% ipython --no-banner

In [1]: import numpy as np

In [2]: from numpy import linalg as LA

In [3]: np.set_printoptions(precision=3, suppress=True, linewidth=100, legacy="1.25")

In [4]: feats = np.load("a.npy")

In [5]: print(feats)
[[-7  0  0  0]
 [ 0  7  0  0]
 [ 0  0 -3  0]
 [ 0  0  0  6]]

In [6]: rng = np.random.default_rng(7815)

In [7]: idx = rng.permutation(4)

In [8]: other = feats[:, idx] * rng.choice([-1, 1], 4)

In [9]: print(other)
[[ 0  7  0  0]
 [-7  0  0  0]
 [ 0  0  0  3]
 [ 0  0  6  0]]

In [10]: U, _, VT = LA.svd(feats.T @ other)

In [11]: print(LA.lstsq(feats, other)[0])
[[ 0. -1.  0.  0.]
 [-1.  0.  0.  0.]
 [ 0.  0.  0. -1.]
 [ 0.  0.  1.  0.]]

In [12]: evals, V = LA.eigh(feats)

In [13]: print(V.T @ feats @ V)
[[-7.  0.  0.  0.]
 [ 0. -3.  0.  0.]
 [ 0.  0.  6.  0.]
 [ 0.  0.  0.  7.]]

In [14]: print(V @ np.diag(evals) @ V.T)
[[-7.  0.  0.  0.]
 [ 0.  7.  0.  0.]
 [ 0.  0. -3.  0.]
 [ 0.  0.  0.  6.]]

In [15]: print(LA.svd(feats, compute_uv=False))
[7. 7. 6. 3.]

In [16]: print(V.T @ V)
[[1. 0. 0. 0.]
 [0. 1. 0. 0.]
 [0. 0. 1. 0.]
 [0. 0. 0. 1.]]

In [17]: print(np.abs(V[:, -1]))
[0. 1. 0. 0.]

In [18]: print((evals > 1e-8).sum(), (evals < -1e-8).sum())
2 2

In [19]: r0 = np.array([-2, -3, -1])

In [20]: X = r0[np.abs(np.subtract.outer(np.arange(3), np.arange(3)))]

In [21]: print(X)
[[-2 -3 -1]
 [-3 -2 -3]
 [-1 -3 -2]]

In [22]: idx = rng.permutation(3)

In [23]: print(idx)
[0 2 1]

In [24]: other = X[idx][:, idx]

In [25]: print(np.allclose(other, X))
False

In [26]: print(round(float(LA.det(other)), 3), round(float(LA.det(X[idx])), 3))
12.0 -12.0

In [27]: print(np.trace(other))
-6

In [28]: print(np.sort(np.abs(LA.eigvals(other))))
[1.    1.772 6.772]

In [29]: print(np.round(np.abs(LA.eigvals(X)).max(), 3))
6.772

In [30]: print(LA.matrix_power(X, 2))
[[14 15 13]
 [15 22 15]
 [13 15 14]]

In [31]: print(round(LA.det(X), 3))
12.0

In [32]: K = np.loadtxt("data.csv", delimiter=",")

In [33]: print(K)
[[ 4.  2. -2.]
 [ 6.  3. -3.]
 [ 4.  2. -2.]
 [ 4.  2. -2.]]

In [34]: r = LA.matrix_rank(K)

In [35]: print(r)
1

In [36]: ns = LA.svd(K)[2][r:].T

In [37]: print([int(LA.matrix_rank(K[:i])) for i in range(1, len(K) + 1)])
[1, 1, 1, 1]

In [38]: print(ns.shape)
(3, 2)

In [39]: print([int(LA.matrix_rank(np.delete(K, i, axis=0))) for i in range(4)])
[1, 1, 1, 1]

In [40]: print(ns @ ns.T)
[[ 0.333 -0.333  0.333]
 [-0.333  0.833  0.167]
 [ 0.333  0.167  0.833]]

In [41]: print(np.allclose(K @ ns, 0))
True
